In [1]: import numpy as np

In [2]: np.set_printoptions(precision=2, suppress=True, linewidth=120, floatmode="fixed")

In [3]: def tidy(a):
   ...:     return np.round(a, 2) + 0
   ...: 

In [4]: feats = np.load("run11.npy")

In [5]: tidy(feats)
Out[5]: 
array([[ 0.33,  0.33, -0.07,  0.33],
       [ 0.33,  0.33, -0.07,  0.33],
       [-0.07, -0.07,  0.01, -0.07],
       [ 0.33,  0.33, -0.07,  0.33]])

In [6]: w, V = np.linalg.eigh(feats)

In [7]: tidy(np.abs(V[:, -1]))
Out[7]: array([0.57, 0.57, 0.11, 0.57])

In [8]: tidy(np.linalg.eigvalsh(feats @ feats))
Out[8]: array([0.00, 0.00, 0.00, 1.00])

In [9]: tidy(V.T @ feats @ V)
Out[9]: 
array([[0.00, 0.00, 0.00, 0.00],
       [0.00, 0.00, 0.00, 0.00],
       [0.00, 0.00, 0.00, 0.00],
       [0.00, 0.00, 0.00, 1.00]])

In [10]: tidy(np.linalg.svd(feats, compute_uv=False))
Out[10]: array([1.00, 0.00, 0.00, 0.00])

In [11]: tidy(V.T @ V)
Out[11]: 
array([[1.00, 0.00, 0.00, 0.00],
       [0.00, 1.00, 0.00, 0.00],
       [0.00, 0.00, 1.00, 0.00],
       [0.00, 0.00, 0.00, 1.00]])

In [12]: other = feats / np.linalg.norm(feats, axis=1, keepdims=True)

In [13]: G = other @ other.T

In [14]: G
Out[14]: 
array([[ 1.00,  1.00, -1.00,  1.00],
       [ 1.00,  1.00, -1.00,  1.00],
       [-1.00, -1.00,  1.00, -1.00],
       [ 1.00,  1.00, -1.00,  1.00]])

In [15]: np.argwhere(np.triu(np.abs(G) > 0.95, 1))
Out[15]: 
array([[0, 1],
       [0, 2],
       [0, 3],
       [1, 2],
       [1, 3],
       [2, 3]])

In [16]: (G - 2 * np.eye(4)).round(6).argmax(axis=1)
Out[16]: array([1, 0, 0, 0])

In [17]: (np.abs(G) > 0.9).astype(int)
Out[17]: 
array([[1, 1, 1, 1],
       [1, 1, 1, 1],
       [1, 1, 1, 1],
       [1, 1, 1, 1]])

In [18]: tidy(np.linalg.norm(other, axis=1))
Out[18]: array([1.00, 1.00, 1.00, 1.00])

In [19]: G[3]
Out[19]: array([ 1.00,  1.00, -1.00,  1.00])

In [20]: r0 = np.array([2, -1])

In [21]: tidy(np.convolve(feats[0], r0))
Out[21]: array([ 0.66,  0.33, -0.46,  0.72, -0.33])

In [22]: tidy(np.array([np.convolve(row, r0, "same") for row in feats]))
Out[22]: 
array([[ 0.66,  0.33, -0.46,  0.72],
       [ 0.66,  0.33, -0.46,  0.72],
       [-0.13, -0.07,  0.09, -0.14],
       [ 0.66,  0.33, -0.46,  0.72]])

In [23]: tidy(np.polyval(r0, feats[0]))
Out[23]: array([-0.34, -0.34, -1.13, -0.34])

In [24]: tidy(np.correlate(feats[0], feats[1], "full"))
Out[24]: array([0.11, 0.09, 0.06, 0.33, 0.06, 0.09, 0.11])

In [25]: F = np.load("layer0.npy")

In [26]: F
Out[26]: 
array([[ 4,  3],
       [ 1,  0],
       [ 4,  3],
       [ 0, -1]])

In [27]: Uu, sv = np.linalg.svd(F)
Traceback (most recent call last):
  Cell In[27], line 1
    Uu, sv = np.linalg.svd(F)
ValueError: too many values to unpack (expected 2)


In [28]: Uu, sv, Vt = np.linalg.svd(F, full_matrices=False)

In [29]: tidy(Uu.T @ F @ Vt.T)
Out[29]: 
array([[7.14, 0.00],
       [0.00, 1.00]])

In [30]: tidy(sv / sv[0])
Out[30]: array([1.00, 0.14])

In [31]: tidy(sv)
Out[31]: array([7.14, 1.00])

In [32]: np.abs(Uu[:, 0]).round(6).argmax()
Out[32]: np.int64(0)

In [33]: np.allclose(Uu * sv @ Vt, F)
Out[33]: True

In [34]: tidy(np.cumsum(sv ** 2) / np.sum(sv ** 2))
Out[34]: array([0.98, 1.00])

In [35]: tidy(np.linalg.norm(F, 2))
Out[35]: np.float64(7.14)

In [36]: tidy(np.linalg.norm(F, axis=0))
Out[36]: array([5.74, 4.36])

In [37]: tidy(np.linalg.norm(F, axis=1))
Out[37]: array([5.00, 1.00, 5.00, 1.00])

In [38]: rng = np.random.default_rng(994)

In [39]: K = np.triu(rng.random((3, 3)) < 0.8, 1).astype(int)

In [40]: K = K + K.T

In [41]: K
Out[41]: 
array([[0, 1, 1],
       [1, 0, 1],
       [1, 1, 0]])

In [42]: w, V = np.linalg.eig(K)

In [43]: tidy(np.sort(np.linalg.eigvals(K.T)))
Out[43]: array([-1.00, -1.00,  2.00])

In [44]: tidy(np.sort(np.linalg.eigvals(np.linalg.inv(K))))
Out[44]: array([-1.00, -1.00,  0.50])

In [45]: tidy(w)
Out[45]: array([-1.00,  2.00, -1.00])

In [46]: E = np.load("mat.npy")

In [47]: E
Out[47]: 
array([[ 0.65, -0.70, -0.70],
       [ 0.73, -0.80, -1.10],
       [ 1.02, -1.00, -0.20],
       [-0.39,  0.40, -1.50],
       [-0.91,  0.90, -1.20],
       [-0.14,  0.10, -0.20],
       [ 0.59, -0.60, -0.90],
       [ 1.56, -1.60,  0.60],
       [ 0.15, -0.10,  0.00],
       [ 0.33, -0.20, -0.80],
       [ 2.56, -2.50, -1.00],
       [ 1.21, -1.10,  1.50],
       [-0.93,  0.90, -1.00],
       [-0.04,  0.10,  0.00],
       [-1.15,  1.20, -1.90],
       [ 1.48, -1.50,  0.90],
       [-0.92,  0.90,  1.20]])

In [48]: t = np.radians(60)

In [49]: R = np.eye(3)

In [50]: R[1, 1] = R[0, 0] = np.cos(t)

In [51]: R[1, 0], R[0, 1] = -np.sin(t), np.sin(t)

In [52]: tidy(R)
Out[52]: 
array([[ 0.50,  0.87,  0.00],
       [-0.87,  0.50,  0.00],
       [ 0.00,  0.00,  1.00]])

In [53]: other = E @ R.T

In [54]: tidy(np.linalg.svd(E, compute_uv=False)), tidy(np.linalg.svd(other, compute_uv=False))
Out[54]: (array([6.23, 4.07, 0.16]), array([6.23, 4.07, 0.16]))

In [55]: tidy(np.abs(other - E).max(axis=0))
Out[55]: array([3.45, 0.97, 0.00])

In [56]: np.allclose(np.linalg.norm(E, axis=1), np.linalg.norm(other, axis=1))
Out[56]: True

In [57]: other = np.linalg.inv(R)

In [58]: tidy(np.linalg.det(R) * other)
Out[58]: 
array([[ 0.50, -0.87,  0.00],
       [ 0.87,  0.50,  0.00],
       [ 0.00,  0.00,  1.00]])

In [59]: tidy(np.linalg.slogdet(R)[0])
Out[59]: np.float64(1.0)

In [60]: tidy(np.linalg.det(R) * np.linalg.det(other))
Out[60]: np.float64(1.0)

In [61]: tidy(R @ other)
Out[61]: 
array([[1.00, 0.00, 0.00],
       [0.00, 1.00, 0.00],
       [0.00, 0.00, 1.00]])

In [62]: other = np.c_[E[:, :2] @ np.array([[-4, 5], [4, 3]]), np.array([1, -1, -2, 1, 0, 0, -1, -2, -2, 0, 0, 1, 0, -2, -2, -1, -1])]

In [63]: tidy(other)
Out[63]: 
array([[ -5.40,   1.15,   1.00],
       [ -6.12,   1.25,  -1.00],
       [ -8.08,   2.10,  -2.00],
       [  3.16,  -0.75,   1.00],
       [  7.24,  -1.85,   0.00],
       [  0.96,  -0.40,   0.00],
       [ -4.76,   1.15,  -1.00],
       [-12.64,   3.00,  -2.00],
       [ -1.00,   0.45,  -2.00],
       [ -2.12,   1.05,   0.00],
       [-20.24,   5.30,   0.00],
       [ -9.24,   2.75,   1.00],
       [  7.32,  -1.95,   0.00],
       [  0.56,   0.10,  -2.00],
       [  9.40,  -2.15,  -2.00],
       [-11.92,   2.90,  -1.00],
       [  7.28,  -1.90,  -1.00]])

In [64]: tidy(np.linalg.norm(np.linalg.qr(E)[0].T @ other, axis=0) ** 2 / ((other ** 2).sum(axis=0) + 1e-12))
Out[64]: array([1.00, 1.00, 0.04])

In [65]: tidy(np.linalg.norm(E, axis=0))
Out[65]: array([4.38, 4.34, 4.17])

In [66]: tidy(np.linalg.norm(E[1] - E[3]))
Out[66]: np.float64(1.69)

In [67]: np.linalg.norm(E, axis=1).argmax()
Out[67]: np.int64(10)

In [68]: tidy(np.linalg.norm(E) ** 2 / np.linalg.norm(E, 2) ** 2)
Out[68]: np.float64(1.43)

In [69]: tidy(np.linalg.norm(E, "nuc"))
Out[69]: np.float64(10.46)

In [70]: G = np.cov(E, rowvar=False)

In [71]: G.shape
Out[71]: (3, 3)

In [72]: tidy(np.polyfit(E[:, 2], E[:, 1], 1))
Out[72]: array([-0.34, -0.45])

In [73]: np.median(E, axis=0)
Out[73]: array([ 0.33, -0.20, -0.70])

In [74]: m1 = np.eye(4, dtype=int)[rng.permutation(4)] * np.array([0, 2, 2, 1])

In [75]: m1
Out[75]: 
array([[0, 2, 0, 0],
       [0, 0, 0, 0],
       [0, 0, 0, 1],
       [0, 0, 2, 0]])

In [76]: z = rng.permutation(4)

In [77]: z
Out[77]: array([1, 0, 3, 2])

In [78]: other = m1[z][:, z]

In [79]: other
Out[79]: 
array([[0, 0, 0, 0],
       [2, 0, 0, 0],
       [0, 0, 0, 2],
       [0, 0, 1, 0]])

In [80]: tidy(np.sort(np.abs(np.linalg.eigvals(other))))
Out[80]: array([0.00, 0.00, 1.41, 1.41])

In [81]: np.trace(other)
Out[81]: np.int64(0)

In [82]: np.allclose(other, m1)
Out[82]: False

In [83]: r0 = np.array([9, 1, 3, 1]) + 0.5

In [84]: data = np.eye(4) - 2 * np.outer(r0, r0) / (r0 @ r0)

In [85]: tidy(data)
Out[85]: 
array([[-0.69, -0.27, -0.62, -0.27],
       [-0.27,  0.96, -0.10, -0.04],
       [-0.62, -0.10,  0.77, -0.10],
       [-0.27, -0.04, -0.10,  0.96]])

In [86]: np.all(np.linalg.eigvalsh(data) > 0)
Out[86]: np.False_

In [87]: try:
    ...:     np.linalg.cholesky(data)
    ...: except np.linalg.LinAlgError as e:
    ...:     print(repr(e))
    ...: 
LinAlgError('Matrix is not positive definite')

In [88]: tidy(np.linalg.eigvalsh(data).min())
Out[88]: np.float64(-1.0)

In [89]: proj = np.triu(np.array([[0, -1, 0, -1], [2, 0, 1, 3], [2, 3, -2, -3], [1, 0, 3, -3]]), 1) + np.eye(4)

In [90]: other = proj @ data @ np.linalg.inv(proj)

In [91]: np.linalg.matrix_rank(other)
Out[91]: np.int64(4)

In [92]: tidy(np.linalg.det(other))
Out[92]: np.float64(-1.0)

In [93]: np.trace(other), np.trace(data)
Out[93]: (np.float64(2.0), np.float64(2.0))

In [94]: vec = np.array([4, 5, 4])

In [95]: rhs = K @ vec

In [96]: b, lr = np.zeros(3), 1 / np.linalg.norm(K, 2) ** 2

In [97]: for i in range(50):
    ...:     b -= lr * K.T @ (K @ b - rhs)
    ...:     if i % 10 == 0: print(i, round(np.linalg.norm(K @ b - rhs), 2))
    ...: 
0 0.61
10 0.03
20 0.0
30 0.0
40 0.0

In [98]: tidy(b)
Out[98]: array([4.00, 5.00, 4.00])

In [99]: tidy(np.linalg.cond(K))
Out[99]: np.float64(2.0)

In [100]: w, V = np.linalg.eigh(data)

In [101]: tidy(np.linalg.eigvalsh(data @ data))
Out[101]: array([1.00, 1.00, 1.00, 1.00])

In [102]: tidy(np.linalg.eigvalsh(data + 4 * np.eye(4)))
Out[102]: array([3.00, 5.00, 5.00, 5.00])

In [103]: tidy(V.T @ V)
Out[103]: 
array([[1.00, 0.00, 0.00, 0.00],
       [0.00, 1.00, 0.00, 0.00],
       [0.00, 0.00, 1.00, 0.00],
       [0.00, 0.00, 0.00, 1.00]])

In [104]: tidy(np.linalg.svd(data, compute_uv=False))
Out[104]: array([1.00, 1.00, 1.00, 1.00])
